$ python -q
>>> import numpy as np
>>> import numpy.linalg as la
>>> np.set_printoptions(suppress=True, linewidth=100)
>>> K = np.load("sample0.npy")
>>> print(K)
[[ 38.91   0.01 -60.62  40.88  60.5  -40.84 -20.75   1.04 -20.38   0.46]
 [ 40.33  -1.19 -59.01  39.08  59.82 -40.41 -20.56  -0.42 -19.92   0.25]
 [ 40.51   0.94 -58.04  38.    60.71 -40.16 -19.32   0.94 -21.76   0.84]
 [ 40.21   0.97 -58.66  40.55  60.49 -40.37 -20.6   -0.22 -20.48   1.32]
 [ 38.97  -0.27 -59.84  38.81  60.19 -40.98 -18.39   0.32 -18.5    1.5 ]
 [ 39.64  -1.05 -60.86  39.88  60.74 -41.03 -19.78   0.23 -18.2   -0.08]
 [ 39.03   0.44 -60.06  40.17  58.7  -38.81 -20.88   0.87 -18.66  -0.92]
 [ 40.63   1.44 -58.58  41.8   61.9  -39.29 -19.16  -0.93 -20.16  -1.07]
 [ 39.57   0.7  -60.81  41.08  59.69 -39.95 -21.05   0.6  -19.97   0.87]
 [ 39.76  -0.32 -59.75  40.71  61.16 -39.16 -20.49  -0.99 -21.24   0.66]
 [ 39.69   0.13 -60.26  39.37  60.99 -39.47 -20.22   0.53 -19.14   1.22]
 [ 39.66   0.71 -59.62  39.41  59.35 -41.35 -20.72   1.44 -19.94  -1.75]
 [ 39.59  -0.6  -59.98  40.62  59.1  -39.78 -20.58   0.77 -20.36  -0.42]
 [ 40.65   1.8  -60.63  38.68  60.56 -41.17 -19.32  -0.5  -20.33  -0.86]
 [ 40.03   0.67 -59.66  39.75  58.6  -39.04 -19.74   0.04 -21.01   0.41]
 [ 38.36   0.27 -59.82  41.01  60.33 -39.85 -20.16   0.01 -19.07   0.09]
 [ 40.58  -0.55 -59.61  40.12  60.93 -40.85 -19.1    0.55 -19.5    0.71]
 [ 41.9    0.3  -59.07  40.83  60.44 -40.81 -20.07   1.66 -19.73  -1.03]
 [ 39.43   2.99 -57.29  40.97  59.27 -39.53 -19.69  -0.81 -20.15   0.12]
 [ 39.4    1.4  -59.46  40.24  60.37 -39.6  -19.23  -0.5  -19.92   0.79]
 [ 39.88  -0.76 -60.38  39.05  61.35 -39.35 -19.98  -1.13 -19.98   2.13]
 [ 39.88   0.4  -58.61  39.88  60.32 -40.56 -20.88   0.07 -20.37   1.82]
 [ 40.89  -0.63 -59.24  39.39  60.58 -39.76 -19.23  -0.81 -21.01  -0.4 ]
 [ 40.37   0.65 -59.31  40.07  58.96 -39.84 -20.6    1.21 -19.65   1.35]
 [ 38.78   1.71 -61.74  40.34  58.94 -40.24 -19.38   0.72 -20.03   1.15]
 [ 42.59   0.22 -60.18  41.48  60.24 -42.51 -21.29   0.95 -20.72   0.5 ]
 [ 40.97  -2.   -58.07  41.2   60.17 -39.34 -19.47   0.07 -21.12  -1.01]
 [ 40.68   1.26 -59.81  40.92  60.46 -39.07 -19.36  -0.11 -20.64   0.29]
 [ 38.82   0.12 -60.5   41.05  60.53 -39.26 -20.76  -0.85 -18.48   0.52]
 [ 40.78  -0.02 -58.65  40.19  59.7  -39.   -18.14  -0.68 -20.11   0.09]
 [ 41.97   1.37 -60.68  39.63  59.07 -38.95 -21.17  -1.5  -21.45   0.48]
 [ 39.89   0.4  -60.41  39.24  60.03 -39.52 -19.36   0.9  -20.92  -1.57]
 [ 40.61  -0.18 -59.8   37.87  58.9  -40.49 -18.73  -1.02 -20.72  -1.82]
 [ 40.74   0.41 -59.69  40.79  60.4  -39.7  -21.25   1.18 -20.32   1.43]
 [ 39.2    0.13 -59.16  38.4   60.93 -39.94 -21.     0.21 -19.8   -0.03]
 [ 39.16  -0.84 -58.26  39.09  59.56 -38.99 -20.18  -0.28 -18.56  -2.12]
 [ 40.07  -0.56 -58.13  39.1   58.96 -39.72 -20.     0.66 -20.37  -0.71]
 [ 39.45  -1.35 -61.55  39.57  61.47 -40.12 -19.7    0.15 -18.17   0.12]
 [ 38.54  -2.07 -60.31  39.86  61.99 -40.2  -19.78   1.7  -20.53   0.62]]
>>> left, sigma, vt = la.svd(K)
>>> print(np.argmax(sigma[:-1] / (sigma[1:] + 1e-6)) + 1)
1
>>> out = left[:, :1] @ np.diag(sigma[:1]) @ vt[:1]
>>> print(la.matrix_rank(out))
1
>>> print(round(np.abs(K - out).max(), 2))
2.81
>>> out = np.c_[K[:, :4] @ np.array([[-7, -4, -6, -8], [-5, -5, 0, 0], [5, -7, 2, -3], [8, -5, -3, -6]]), np.array([1, 3, 4, 0, -4, -1, -3, 4, -3, 2, 3, 0, 5, 1, 4, 1, -2, 1, -3, -3, -4, 2, 1, 5, -4, -5, 3, -2, -1, -3, 0, 4, -5, -1, 4, 0, 0, -4, -5])]
>>> print(out.round(2))
[[-248.48   64.25 -477.34 -374.7     1.  ]
 [-258.77   62.3  -477.24 -380.09    3.  ]
 [-274.47   49.54 -473.14 -377.96    4.  ]
 [-255.22   42.18 -480.23 -389.      0.  ]
 [-260.16   70.3  -469.93 -365.1    -4.  ]
 [-257.49   73.31 -479.2  -373.82   -1.  ]
 [-254.35   61.25 -474.81 -373.08   -3.  ]
 [-250.11   31.34 -486.34 -400.1     4.  ]
 [-255.9    58.49 -482.28 -380.61   -3.  ]
 [-249.79   57.26 -480.19 -383.09    2.  ]
 [-264.82   65.56 -476.77 -372.96    3.  ]
 [-263.99   58.1  -475.43 -374.88    0.  ]
 [-249.07   61.4  -479.36 -380.5     5.  ]
 [-287.26   59.41 -481.2  -375.39    1.  ]
 [-263.86   55.4  -478.75 -379.76    4.  ]
 [-240.89   58.9  -472.83 -373.48    1.  ]
 [-258.4    57.1  -483.06 -386.53   -2.  ]
 [-263.51   40.24 -492.03 -402.97    1.  ]
 [-249.65   23.51 -474.07 -389.39   -3.  ]
 [-258.18   50.42 -476.04 -378.26   -3.  ]
 [-264.86   71.69 -477.19 -372.2    -4.  ]
 [-255.17   49.35 -476.14 -382.49    2.  ]
 [-264.16   57.32 -481.99 -385.74    1.  ]
 [-261.83   50.09 -481.05 -385.45    5.  ]
 [-265.99   66.81 -477.18 -367.06   -4.  ]
 [-268.29   42.4  -500.34 -409.06   -5.  ]
 [-237.54   46.61 -485.56 -400.75    3.  ]
 [-262.75   45.05 -486.46 -391.53   -2.  ]
 [-246.44   62.37 -477.07 -375.36   -1.  ]
 [-257.09   46.58 -482.55 -391.43   -3.  ]
 [-287.     51.88 -492.07 -391.5     0.  ]
 [-269.36   65.11 -477.88 -373.33    4.  ]
 [-279.41   67.71 -476.87 -372.7    -5.  ]
 [-259.36   48.87 -486.19 -391.59   -1.  ]
 [-263.65   64.67 -468.72 -366.52    4.  ]
 [-248.5    59.93 -468.75 -373.04    0.  ]
 [-255.54   53.93 -473.98 -380.77    0.  ]
 [-260.59   81.95 -478.51 -368.37   -4.  ]
 [-242.1    79.06 -471.44 -366.55   -5.  ]]
>>> print(la.matrix_rank(np.c_[K, out]))
11
>>> print(np.round(la.norm(out - K @ la.lstsq(K, out)[0], axis=0), 2) + 0)
[ 0.  0.  0.  0. 16.]
>>> print(np.round(la.lstsq(K, out[:, 0])[0], 2) + 0)
[-7. -5.  5.  8.  0.  0.  0.  0.  0.  0.]
>>> C2 = np.cov(out, rowvar=False)
>>> print(np.round(np.polyfit(out[:, 0], out[:, 4], 1), 2))
[0.01 2.82]
>>> print(np.round(np.corrcoef(out.T), 2))
[[ 1.   -0.07  0.26 -0.03  0.04]
 [-0.07  1.    0.46  0.81 -0.21]
 [ 0.26  0.46  1.    0.83  0.04]
 [-0.03  0.81  0.83  1.   -0.13]
 [ 0.04 -0.21  0.04 -0.13  1.  ]]
>>> print(np.argwhere(np.triu(np.abs(np.corrcoef(out.T)) > 0.8, 1)))
[[1 3]
 [2 3]]
>>> print(np.round(la.eigvalsh(C2)[::-1], 2))
[256.   124.89  40.09   9.04   1.93]
>>> print(round(np.corrcoef(out[:, 0], out[:, 4])[0, 1], 2))
0.04
>>> print(C2.shape)
(5, 5)
>>> Ac = (K - K.mean(axis=0)) / K.std(axis=0)
>>> print(np.round(Ac.std(axis=0), 2))
[1. 1. 1. 1. 1. 1. 1. 1. 1. 1.]
>>> c = la.lstsq(np.delete(Ac, 8, axis=1), Ac[:, 8])[0]
>>> print(np.round(1 - np.var(Ac[:, 8] - np.delete(Ac, 8, axis=1) @ c), 2))
0.33
>>> print(c.round(2))
[-0.52 -0.16 -0.14  0.13 -0.01 -0.19  0.01 -0.09 -0.09]
>>> feats = np.load("mat.npy")
>>> print(feats)
[[ 3.  3.  0.  0.  0.  3.  2.  1.  1. -1.  1.  5.  2.  4.]
 [ 0.  3.  1.  3.  0.  3.  2.  3.  2.  5. -4.  4.  1. -5.]
 [ 0.  0.  2.  0.  2.  3.  2.  0.  0.  5.  3.  3. -3.  0.]
 [ 2.  3.  0.  3.  0.  2.  1.  1.  1. -4.  1.  4. -2. -5.]
 [ 3.  1.  3.  2.  0.  0.  0.  2.  2. -3.  1.  1.  9.  6.]
 [ 2.  0.  2.  0.  3.  1.  3.  1.  0.  5. -5.  8.  7. -2.]
 [ 0.  0.  3.  3.  1.  1.  0.  1.  0. -1. -2. -9. -7.  7.]
 [ 1.  0.  3.  0.  0.  1.  1.  3.  2.  3.  3. -4.  7.  6.]
 [ 0.  1.  0.  0.  3.  3.  2.  0.  1. -2.  1.  3.  4.  8.]
 [ 0.  0.  0.  0.  0.  0.  0.  0.  0. -3. -1. -1.  0.  0.]
 [ 0.  0.  0.  0.  0.  0.  0.  0.  0. -3. -2. -1.  0. -3.]
 [ 0.  0.  0.  0.  0.  0.  0.  0.  0.  2. -2.  3.  2.  3.]
 [ 0.  0.  0.  0.  0.  0.  0.  0.  0. -3.  3. -2.  0. -3.]
 [ 0.  0.  0.  0.  0.  0.  0.  0.  0. -3. -1.  0.  2.  0.]]
>>> print(np.trace(feats))
14.0
>>> print(np.round(la.det(feats), 2))
-56700.0
>>> print(round(np.abs(la.eigvals(feats)).max(), 2))
11.67
>>> print(np.allclose(feats @ feats.T, feats.T @ feats))
False
>>> la.determinant(feats)
Traceback (most recent call last):
  File "<python-input-33>", line 1, in <module>
    la.determinant(feats)
    ^^^^^^^^^^^^^^
AttributeError: module 'numpy.linalg' has no attribute 'determinant'
>>> Q, V = la.qr(feats[:, :1])[0], la.qr(feats[:, 1:])[0]
>>> sigma = la.svd(Q.T @ V, compute_uv=False)
>>> print(round(la.norm(Q @ Q.T - V @ V.T, 2), 2))
1.0
>>> M = np.load("block11.npy")
>>> print(M.round(2))
[[ 0.01 -0.02  0.03 -0.01  0.05 -0.02  0.03 -0.01 -0.01 -0.03  0.01]
 [-0.02  0.06 -0.1   0.02 -0.14  0.06 -0.1   0.02  0.02  0.1  -0.02]
 [ 0.03 -0.1   0.17 -0.03  0.24 -0.1   0.17 -0.03 -0.03 -0.17  0.03]
 [-0.01  0.02 -0.03  0.01 -0.05  0.02 -0.03  0.01  0.01  0.03 -0.01]
 [ 0.05 -0.14  0.24 -0.05  0.33 -0.14  0.24 -0.05 -0.05 -0.24  0.05]
 [-0.02  0.06 -0.1   0.02 -0.14  0.06 -0.1   0.02  0.02  0.1  -0.02]
 [ 0.03 -0.1   0.17 -0.03  0.24 -0.1   0.17 -0.03 -0.03 -0.17  0.03]
 [-0.01  0.02 -0.03  0.01 -0.05  0.02 -0.03  0.01  0.01  0.03 -0.01]
 [-0.01  0.02 -0.03  0.01 -0.05  0.02 -0.03  0.01  0.01  0.03 -0.01]
 [-0.03  0.1  -0.17  0.03 -0.24  0.1  -0.17  0.03  0.03  0.17 -0.03]
 [ 0.01 -0.02  0.03 -0.01  0.05 -0.02  0.03 -0.01 -0.01 -0.03  0.01]]
>>> print([round(float(x), 2) for x in la.svd(M, compute_uv=False)[:3]])
[1.0, 0.0, 0.0]
>>> blk = np.stack([M, 4 * M, M[::-1]])
>>> print(np.round(blk.sum(axis=0), 2) + 0)
[[ 0.04 -0.12  0.2  -0.04  0.29 -0.12  0.2  -0.04 -0.04 -0.2   0.04]
 [-0.14  0.41 -0.68  0.14 -0.95  0.41 -0.68  0.14  0.14  0.68 -0.14]
 [ 0.16 -0.49  0.82 -0.16  1.14 -0.49  0.82 -0.16 -0.16 -0.82  0.16]
 [-0.04  0.12 -0.2   0.04 -0.29  0.12 -0.2   0.04  0.04  0.2  -0.04]
 [ 0.27 -0.82  1.36 -0.27  1.9  -0.82  1.36 -0.27 -0.27 -1.36  0.27]
 [-0.12  0.37 -0.61  0.12 -0.86  0.37 -0.61  0.12  0.12  0.61 -0.12]
 [ 0.22 -0.65  1.09 -0.22  1.52 -0.65  1.09 -0.22 -0.22 -1.09  0.22]
 [-0.04  0.12 -0.2   0.04 -0.29  0.12 -0.2   0.04  0.04  0.2  -0.04]
 [ 0.    0.    0.    0.    0.    0.    0.    0.    0.    0.    0.  ]
 [-0.19  0.57 -0.95  0.19 -1.33  0.57 -0.95  0.19  0.19  0.95 -0.19]
 [ 0.04 -0.12  0.2  -0.04  0.29 -0.12  0.2  -0.04 -0.04 -0.2   0.04]]
>>> print((blk @ M.T).shape)
(3, 11, 11)
>>> print(blk.shape)
(3, 11, 11)
>>> print(np.round(la.det(blk), 2) + 0)
[0. 0. 0.]
>>> print(np.round(np.einsum("bij,cij->bc", blk, blk), 2))
[[ 1.   4.   0.7]
 [ 4.  16.   2.8]
 [ 0.7  2.8  1. ]]
>>> print(np.round(la.norm(blk, axis=(1, 2)), 2))
[1. 4. 1.]
>>> print(la.matrix_rank(blk))
[1 1 1]
>>> mat = np.load("run5.npy")
>>> print(mat)
[[2 2 1 2 0]
 [0 1 2 0 1]
 [2 2 0 0 1]
 [1 1 1 1 0]
 [0 2 2 2 2]
 [0 1 1 0 0]
 [1 1 0 0 2]
 [2 1 2 2 0]
 [0 1 1 0 0]
 [2 0 2 2 0]
 [0 1 2 1 2]
 [1 1 2 1 1]]
>>> ang = np.radians(30)
>>> r_ = np.eye(5)
>>> r_[3, 3] = r_[0, 0] = np.cos(ang)
>>> r_[3, 0], r_[0, 3] = -np.sin(ang), np.sin(ang)
>>> print(r_.round(2))
[[ 0.87  0.    0.    0.5   0.  ]
 [ 0.    1.    0.    0.    0.  ]
 [ 0.    0.    1.    0.    0.  ]
 [-0.5   0.    0.    0.87  0.  ]
 [ 0.    0.    0.    0.    1.  ]]
>>> out = mat @ r_.T
>>> print(np.allclose(la.norm(mat, axis=1), la.norm(out, axis=1)))
True
>>> print(round(float(la.det(r_)), 2), np.round(np.trace(r_), 2))
1.0 4.73
>>> print(out.round(2))
[[ 2.73  2.    1.    0.73  0.  ]
 [ 0.    1.    2.    0.    1.  ]
 [ 1.73  2.    0.   -1.    1.  ]
 [ 1.37  1.    1.    0.37  0.  ]
 [ 1.    2.    2.    1.73  2.  ]
 [ 0.    1.    1.    0.    0.  ]
 [ 0.87  1.    0.   -0.5   2.  ]
 [ 2.73  1.    2.    0.73  0.  ]
 [ 0.    1.    1.    0.    0.  ]
 [ 2.73  0.    2.    0.73  0.  ]
 [ 0.5   1.    2.    0.87  2.  ]
 [ 1.37  1.    2.    0.37  1.  ]]
>>> C2 = mat.T @ mat
>>> print(np.diag(C2))
[19 20 28 19 15]
>>> print((mat @ mat.T).shape)
(12, 12)
>>> print(np.allclose(C2, C2.T))
True
>>> print(np.round(la.svd(mat, compute_uv=False) ** 2, 2))
[72.67 13.36  9.15  3.38  2.44]
>>> print(np.round(la.eigvalsh(C2)[::-1], 2))
[72.67 13.36  9.15  3.38  2.44]
>>> dist = la.norm(mat[:, None] - mat[None], axis=-1)
>>> print(dist.shape)
(12, 12)
>>> print(np.round(la.norm(mat - mat.mean(axis=0), axis=1), 2))
[1.93 1.49 2.13 0.85 2.17 1.54 2.05 1.84 1.54 2.17 1.7  0.74]
>>> print((dist + 1e9 * np.eye(12)).round(6).argmin(axis=1))
[ 7  5  6  5 10  8  2  9  5  7  1  1]
>>> print(np.unravel_index(dist.round(6).argmax(), dist.shape))
(np.int64(6), np.int64(9))
>>> print(dist[3].round(2))
[1.73 2.   2.24 0.   2.83 1.41 2.45 1.73 1.41 2.   2.45 1.41]
>>> print(dist[3].round(6).argsort(kind="stable")[:4])
[ 3  5  8 11]
>>> W2 = mat[[1, 8]].astype(float)
>>> for _ in range(6):
...     lab = la.norm(mat[:, None] - W2, axis=-1).argmin(axis=1)
...     W2 = np.array([mat[lab == j].mean(axis=0) for j in range(2)])
... 
>>> print(lab)
[1 0 1 1 0 1 1 0 1 0 0 0]
>>> print(np.bincount(lab))
[6 6]
>>> print(np.abs(W2[1] - W2[0]).argmax())
2
>>> arr = np.load("layer12.npy")
>>> print(arr)
[[ 2  3  3  1  3  3 -3  0 -2]
 [-2  2  3  3  1  3  3 -3  0]
 [ 0 -2  2  3  3  1  3  3 -3]
 [-3  0 -2  2  3  3  1  3  3]
 [ 3 -3  0 -2  2  3  3  1  3]
 [ 3  3 -3  0 -2  2  3  3  1]
 [ 1  3  3 -3  0 -2  2  3  3]
 [ 3  1  3  3 -3  0 -2  2  3]
 [ 3  3  1  3  3 -3  0 -2  2]]
>>> rng = np.random.default_rng(54)
>>> out = arr + rng.integers(-2, 3, (9, 3)) @ rng.integers(-2, 3, (3, 9))
>>> print(out)
[[  8   5   5   2   7   4  -6  -2  -4]
 [  2   0   7   5   3   7   1  -5  -4]
 [ -6  -5   2   0   0  -1   8   2   3]
 [ -1   3  -5   5   3   4  -3   7  -3]
 [  5  -3   0   1   2   6   0   3  -3]
 [  1   8 -10   1  -4  -1   1   9  -1]
 [ -3  -5   7  -1  -4   4   4   3  -1]
 [  3   3   2   1  -2  -3  -1   1   7]
 [  5   0   7   0   6  -3   3  -9   8]]
>>> print(la.matrix_rank(out - arr, tol=1e-8))
3
>>> print(out - arr)
[[ 6  2  2  1  4  1 -3 -2 -2]
 [ 4 -2  4  2  2  4 -2 -2 -4]
 [-6 -3  0 -3 -3 -2  5 -1  6]
 [ 2  3 -3  3  0  1 -4  4 -6]
 [ 2  0  0  3  0  3 -3  2 -6]
 [-2  5 -7  1 -2 -3 -2  6 -2]
 [-4 -8  4  2 -4  6  2  0 -4]
 [ 0  2 -1 -2  1 -3  1 -1  4]
 [ 2 -3  6 -3  3  0  3 -7  6]]
>>> x = np.array([2, 1, 3, 1, 1, 0, 2, 3, 1])
>>> rhs = arr @ x
>>> c, lr = np.zeros(9), 1 / la.norm(arr, 2) ** 2
>>> for i in range(6):
...     c -= lr * arr.T @ (arr @ c - rhs)
...     if i % 2 == 0: print(i, round(la.norm(arr @ c - rhs), 2))
... 
0 10.23
2 4.41
4 1.98
>>> print(round(float(la.cond(arr)), 2))
1.89
